$ python -q
>>> import numpy as np
>>> from numpy import linalg as LA
>>> np.set_printoptions(precision=4, suppress=True, linewidth=160)
>>> A2 = np.array([[1, -3, -3, -1, -3, 0, 1],
...     [-2, 3, -1, 1, -3, -1, 3],
...     [-1, -3, 0, 3, 2, 3, 3],
...     [-1, 3, 0, 1, 2, -3, 1],
...     [-1, -1, -1, 2, 1, 3, -3],
...     [-1, 1, 2, -2, -2, 0, 0],
...     [-1, -2, 1, 1, 1, -3, -2],
...     [3, 0, -2, 0, 0, 3, -2],
...     [2, -2, 2, 1, -1, 3, 1]])
>>> feats = A2.T @ A2
>>> print(feats)
[[ 23 -11  -5  -6  -3  17  -8]
 [-11  46   3  -8  -3 -24   5]
 [ -5   3  24  -1   6  -5   1]
 [ -6  -8  -1  22  14  11   5]
 [ -3  -3   6  14  33   0 -10]
 [ 17 -24  -5  11   0  55  -3]
 [ -8   5   1   5 -10  -3  38]]
>>> q, evecs = LA.qr(feats[:, :2])[0], LA.qr(feats[:, 2:])[0]
>>> s = LA.svd(q.T @ evecs, compute_uv=False)
>>> print(np.degrees(np.arccos(s.clip(0, 1))))
[17.8029 42.5235]
>>> print((s > 0.9).sum())
1
>>> evals, evecs = LA.eigh(feats)
>>> vec = np.array([6, -9, -6, 0, 8, 0, 8])
>>> print(LA.eigvalsh(feats[1:, 1:]))
[ 6.4913 22.184  25.8464 37.0139 46.5135 79.9511]
>>> print((np.sign(evecs[:, -1].round(6)) == np.sign(evecs[0, -1].round(6))).astype(int))
[1 0 0 1 1 1 0]
>>> q, _ = LA.qr(np.array([[-1.1, -0.7, 0.4, -0.1, -0.4, -0.3, -0.5, -0.5, -0.3],
...     [-0.6, -0.5, 0.0, 0.0, 0.6, 2.4, -1.6, 0.9, -1.0],
...     [0.9, 1.7, -1.8, -1.2, 0.3, 0.0, -1.2, 0.8, -1.0],
...     [-1.6, 1.1, -0.7, 0.6, 1.3, -0.9, -0.4, -0.3, 0.4],
...     [-0.1, 1.4, -0.1, -0.6, -0.5, 1.3, -1.8, 0.3, -1.1],
...     [0.5, 0.3, 0.4, 0.1, -0.8, -0.3, 1.7, -1.4, 0.5],
...     [-1.3, -0.5, 2.4, 1.4, -0.9, 0.4, -1.0, -1.2, 0.4],
...     [-0.5, -0.5, -0.5, -0.1, 1.2, -1.0, 0.2, 1.2, 0.1],
...     [0.8, 1.8, 0.6, -0.6, 0.2, -0.7, 1.8, -0.4, 1.9]]))
>>> evals = np.array([3, 1, 1, 3, 3, 3, 2, 2, 2])
>>> K = q @ np.diag(evals) @ q.T
>>> print(K)
[[ 2.8446 -0.1454  0.0039  0.0012  0.2935 -0.0613  0.1111  0.1535  0.0269]
 [-0.1454  2.7881 -0.0898 -0.0239  0.2849 -0.2268  0.164  -0.0292  0.1199]
 [ 0.0039 -0.0898  1.8398 -0.5988 -0.0634  0.166   0.0914 -0.2188 -0.0543]
 [ 0.0012 -0.0239 -0.5988  2.1048 -0.4413  0.0038  0.4909  0.0784 -0.3439]
 [ 0.2935  0.2849 -0.0634 -0.4413  2.1192 -0.0457 -0.0529 -0.1113 -0.4312]
 [-0.0613 -0.2268  0.166   0.0038 -0.0457  2.1107 -0.1804 -0.1191 -0.2509]
 [ 0.1111  0.164   0.0914  0.4909 -0.0529 -0.1804  1.8259  0.1665 -0.5429]
 [ 0.1535 -0.0292 -0.2188  0.0784 -0.1113 -0.1191  0.1665  2.3306  0.5048]
 [ 0.0269  0.1199 -0.0543 -0.3439 -0.4312 -0.2509 -0.5429  0.5048  2.0363]]
>>> A2 = K / LA.norm(K, axis=1, keepdims=True)
>>> G = A2 @ A2.T
>>> print(round(float(np.degrees(np.arccos(np.clip(G[4, 7], -1, 1)))), 4))
97.4155
>>> print(G[4])
[ 0.2141  0.2085  0.0055 -0.3304  1.     -0.0324 -0.0285 -0.1291 -0.3176]
>>> print((G - 2 * np.eye(9)).round(6).argmax(axis=1))
[4 4 5 6 0 2 3 8 7]
>>> evals, evecs = LA.eigh(K)
>>> vec = np.array([2, 1, 8, 7, 3, 6, 1, 4, 0])
>>> print(np.round(vec @ K @ vec, 4))
286.206
>>> print(evecs * np.abs(evals) @ evecs.T)
[[ 2.8446 -0.1454  0.0039  0.0012  0.2935 -0.0613  0.1111  0.1535  0.0269]
 [-0.1454  2.7881 -0.0898 -0.0239  0.2849 -0.2268  0.164  -0.0292  0.1199]
 [ 0.0039 -0.0898  1.8398 -0.5988 -0.0634  0.166   0.0914 -0.2188 -0.0543]
 [ 0.0012 -0.0239 -0.5988  2.1048 -0.4413  0.0038  0.4909  0.0784 -0.3439]
 [ 0.2935  0.2849 -0.0634 -0.4413  2.1192 -0.0457 -0.0529 -0.1113 -0.4312]
 [-0.0613 -0.2268  0.166   0.0038 -0.0457  2.1107 -0.1804 -0.1191 -0.2509]
 [ 0.1111  0.164   0.0914  0.4909 -0.0529 -0.1804  1.8259  0.1665 -0.5429]
 [ 0.1535 -0.0292 -0.2188  0.0784 -0.1113 -0.1191  0.1665  2.3306  0.5048]
 [ 0.0269  0.1199 -0.0543 -0.3439 -0.4312 -0.2509 -0.5429  0.5048  2.0363]]
>>> print(round(float(np.abs(K).sum(axis=1).max()), 4), np.round(np.abs(evals).max(), 4))
4.3112 3.0
>>> q, evecs = LA.qr(K[:, :2])[0], LA.qr(K[:, 2:])[0]
>>> s = LA.svd(q.T @ evecs, compute_uv=False)
>>> print(s)
[0.466  0.1756]
>>> print(np.degrees(np.arccos(s.clip(0, 1))))
[62.2264 79.8837]
>>> G = K.T @ K
>>> print(LA.eigvalsh(G)[::-1])
[9. 9. 9. 9. 4. 4. 4. 1. 1.]
>>> print((K @ K.T).shape)
(9, 9)
>>> print(round(np.trace(G), 4), np.round((K ** 2).sum(), 4))
50.0 50.0
>>> print(np.allclose(G, G.T))
True
>>> print(LA.matrix_rank(G))
9
>>> print(LA.svd(K, compute_uv=False) ** 2)
[9. 9. 9. 9. 4. 4. 4. 1. 1.]
>>> q, R = LA.qr(K)
>>> print(np.allclose(R.T @ R, K.T @ K))
True
>>> mat = np.loadtxt("a.csv", delimiter=",")
>>> print(mat)
[[  8.6455  -3.1017   2.2849   2.1394   3.294    2.7956]
 [ -0.4113  10.3013  -1.0835  -0.104   -4.263   -0.4701]
 [ 12.148    4.0794   4.6869   5.301    3.6963   2.1982]
 [ -2.1849   0.4551   1.5195   2.4686   2.3103  -1.7294]
 [ -0.3696  10.0228  -5.5819  -3.5913  -8.2105   2.6774]
 [ 11.2954   1.1128   5.3007   8.3107   7.4939   2.5999]
 [ -1.0676  13.5214  -5.5323   3.9089  -3.2824   4.1466]
 [  7.2744  -1.3704  -1.0161   2.9919   2.6196   5.3723]
 [ 12.1028   4.7868   1.1883   6.7743   3.8163   5.9076]
 [ -0.1098   3.794    6.2073   8.6003   7.1887  -3.7118]
 [ -1.4077 -13.0991   1.9187  -2.7161   3.2771  -1.5872]
 [  3.6959   2.3005   5.2848   5.4583   4.9111  -1.8843]
 [  6.7053   5.195    3.586    2.011    0.4184  -0.398 ]
 [  7.3141   5.1804  -3.2021  -4.4206  -6.5823   4.2753]
 [ -3.2848   3.1926  -5.9769  -7.2163  -8.5991   1.5072]
 [ -7.7987  -0.2979  -0.4977   3.3095   2.921   -2.028 ]
 [  0.3574  -1.9996  -3.6079  -0.7945  -0.7876   3.615 ]
 [  9.4017   9.5151   2.4803   6.6867   2.3049   2.842 ]
 [ -1.7957   5.5195  -3.8911  -3.692   -6.0917   1.0145]
 [ -3.3662  -1.8053   0.1849  -2.2221  -1.0129  -2.2231]
 [-10.3401  -1.513   -5.7137  -3.5143  -3.4719  -0.1798]
 [  3.9708  -7.1275   5.4982  -2.344    2.105   -3.189 ]
 [-11.0097  -8.4878  -3.1129  -6.0691  -2.2951  -2.9089]
 [  5.6023   2.0641   7.5151   7.7265   7.3201  -2.4004]
 [  1.1894  -6.5959   5.4385   2.586    6.0092  -2.8844]
 [  2.1971  -9.2716  -1.513   -6.1208  -1.8916   1.6833]
 [  5.0357  -7.6341   0.827   -0.0147   2.9636   2.4655]
 [-11.3666  -5.5782  -2.8211  -2.8115  -0.5974  -2.6897]
 [ -0.3      8.0219  -1.5832   0.7523  -2.8003   0.5735]]
>>> w1 = np.array([[-1, 0, -3, -1, -2, -3],
...     [-2, -2, -3, -3, -1, -1],
...     [0, 3, 0, -3, -1, -1],
...     [0, -1, 0, 3, -2, -3],
...     [3, -2, -3, 3, 2, -2],
...     [1, 0, -1, 0, -3, 0]])
>>> b = np.array([2, 0, 0, 2, 1, 0])
>>> act = np.maximum(mat @ w1 + b, 0)
>>> print(LA.matrix_rank(act))
6
>>> print((act > 0).mean(axis=0))
[0.6207 0.3448 0.4138 0.6552 0.3793 0.4483]
>>> C = np.array([[1, 1, 3], [2, 0, 3], [1, 1, 2], [1, 1, 1], [2, 1, 2], [1, 1, 1]])
>>> print((act @ C).round(6).argmax(axis=1))
[2 0 0 2 0 2 0 2 0 2 2 2 0 0 2 2 2 0 2 2 2 2 2 2 2 2 2 2 0]
>>> print(w1 @ C)
[[-12 -10 -17]
 [-15 -10 -24]
 [  0  -5   3]
 [ -6  -2  -7]
 [  1   3   2]
 [ -6  -3  -5]]
>>> vec = np.array([1, 0, 0, 0, 3, 3])
>>> print(np.sign((mat @ vec).round(6)))
[ 1. -1.  1. -1. -1.  1.  1.  1.  1.  1.  1.  1.  1.  1. -1. -1.  1.  1. -1. -1. -1.  1. -1.  1.  1.  1.  1. -1. -1.]
>>> q, evecs = LA.qr(mat[:, :1])[0], LA.qr(mat[:, 1:])[0]
>>> s = LA.svd(q.T @ evecs, compute_uv=False)
>>> print(np.degrees(np.arccos(s.clip(0, 1))))
[0.5707]
>>> print((s > 0.9).sum())
1
>>> print(s)
[1.]
>>> print(round(LA.norm(q @ q.T - evecs @ evecs.T, 2), 4))
1.0
>>> A = np.loadtxt("data.csv", delimiter=",")
>>> print(A)
[[ 1.      0.      0.      0.      0.      0.      0.      0.    ]
 [ 0.      0.7071  0.      0.7071  0.      0.      0.      0.    ]
 [ 0.      0.      1.      0.      0.      0.      0.      0.    ]
 [ 0.     -0.7071  0.      0.7071  0.      0.      0.      0.    ]
 [ 0.      0.      0.      0.      1.      0.      0.      0.    ]
 [ 0.      0.      0.      0.      0.      1.      0.      0.    ]
 [ 0.      0.      0.      0.      0.      0.      1.      0.    ]
 [ 0.      0.      0.      0.      0.      0.      0.      1.    ]]
>>> u, r1 = A[2], A[7]
>>> print(u @ u)
1.0
>>> pr = (u @ r1) / (u @ u) * u
>>> print(np.outer(u, r1))
[[0. 0. 0. 0. 0. 0. 0. 0.]
 [0. 0. 0. 0. 0. 0. 0. 0.]
 [0. 0. 0. 0. 0. 0. 0. 1.]
 [0. 0. 0. 0. 0. 0. 0. 0.]
 [0. 0. 0. 0. 0. 0. 0. 0.]
 [0. 0. 0. 0. 0. 0. 0. 0.]
 [0. 0. 0. 0. 0. 0. 0. 0.]
 [0. 0. 0. 0. 0. 0. 0. 0.]]
>>> print((r1 - pr) @ u)
0.0
>>> print(round(float(LA.norm(u + r1) ** 2 + LA.norm(u - r1) ** 2), 4))
4.0
>>> u = np.array([1, 0, 0, 1, 0, 2, 2, 0])
>>> A2 = A + np.outer(u, np.eye(8)[7])
>>> print(LA.matrix_rank(LA.inv(A2) - LA.inv(A), tol=1e-8))
1
>>> print(np.round(LA.det(A2) / LA.det(A), 4), round(1 + LA.solve(A, u)[7], 4))
1.0 1.0
>>> vec = np.array([0, -1, 1, -2, 1, -3, -3, 1, 3])
>>> y = K @ vec
>>> print(y)
[ 0.5248 -2.0263  1.9098 -7.6632  1.5444 -6.3235 -7.5063  3.2453  9.0778]
>>> print(np.round(LA.solve(K, -1 * y), 4) + 0)
[ 0.  1. -1.  2. -1.  3.  3. -1. -3.]
>>> print(np.round(LA.solve(K, y + K[:, 3]), 4) + 0)
[ 0. -1.  1. -1.  1. -3. -3.  1.  3.]
>>> print(np.round(LA.solve(K, y), 4) + 0)
[ 0. -1.  1. -2.  1. -3. -3.  1.  3.]
>>> print(np.round(LA.solve(K, K[:, 7]), 4) + 0)
[0. 0. 0. 0. 0. 0. 0. 1. 0.]
>>> m1 = np.load("sample17.npy")
>>> print(m1)
[[-4 -1  1 -3  2  0  0  1  0]
 [-1  0  4  0  0  3 -2  1 -2]
 [ 1  4 -4  0 -1  0 -2  4  1]
 [-3  0  0  2  3 -2 -2  0 -4]
 [ 2  0 -1  3  4  1  2  4  1]
 [ 0  3  0 -2  1  0  2  1 -1]
 [ 0 -2 -2 -2  2  2  2  1  2]
 [ 1  1  4  0  4  1  1 -2  2]
 [ 0 -2  1 -4  1 -1  2  2 -4]]
>>> evals, evecs = LA.eigh(m1)
>>> vec = np.array([3, 0, 3, 2, 1, 3, 0, 3, 3])
>>> print(np.abs(m1).sum(axis=1).max(), round(np.abs(evals).max(), 4))
18 9.7099
>>> print((np.sign(evecs[:, -1].round(6)) == np.sign(evecs[0, -1].round(6))).astype(int))
[1 0 1 0 1 1 1 1 1]
>>> A2 = LA.inv(m1)
>>> print(np.round(m1 @ A2, 4) + 0)
[[1. 0. 0. 0. 0. 0. 0. 0. 0.]
 [0. 1. 0. 0. 0. 0. 0. 0. 0.]
 [0. 0. 1. 0. 0. 0. 0. 0. 0.]
 [0. 0. 0. 1. 0. 0. 0. 0. 0.]
 [0. 0. 0. 0. 1. 0. 0. 0. 0.]
 [0. 0. 0. 0. 0. 1. 0. 0. 0.]
 [0. 0. 0. 0. 0. 0. 1. 0. 0.]
 [0. 0. 0. 0. 0. 0. 0. 1. 0.]
 [0. 0. 0. 0. 0. 0. 0. 0. 1.]]
>>> print(round(LA.slogdet(m1)[0], 4))
-1.0
>>> print(LA.det(m1) * A2)
[[ 326781.   22365. -190116.    8415.   73143.  222615.  -70137. -245394. -262260.]
 [  22365.  -20655.  -57066.  -25413.   40503. -323571.   65877.  -31374.  129744.]
 [-190116.  -57066.   63760.  186550. -118196.   69644.  344054.  -85248.  -59634.]
 [   8415.  -25413.  186550.  -24263. -212261.  -77275.  135413.  173430.  204282.]
 [  73143.   40503. -118196. -212261.   32641.   80465. -201847. -250794.  -75816.]
 [ 222615. -323571.   69644.  -77275.   80465. -217655. -419669.  104490.  173412.]
 [ -70137.   65877.  344054.  135413. -201847. -419669.   81037.  251208.  138240.]
 [-245394.  -31374.  -85248.  173430. -250794.  104490.  251208.   94176.  -95184.]
 [-262260.  129744.  -59634.  204282.  -75816.  173412.  138240.  -95184.   86148.]]
>>> print(round(LA.cond(m1), 4))
5.9827
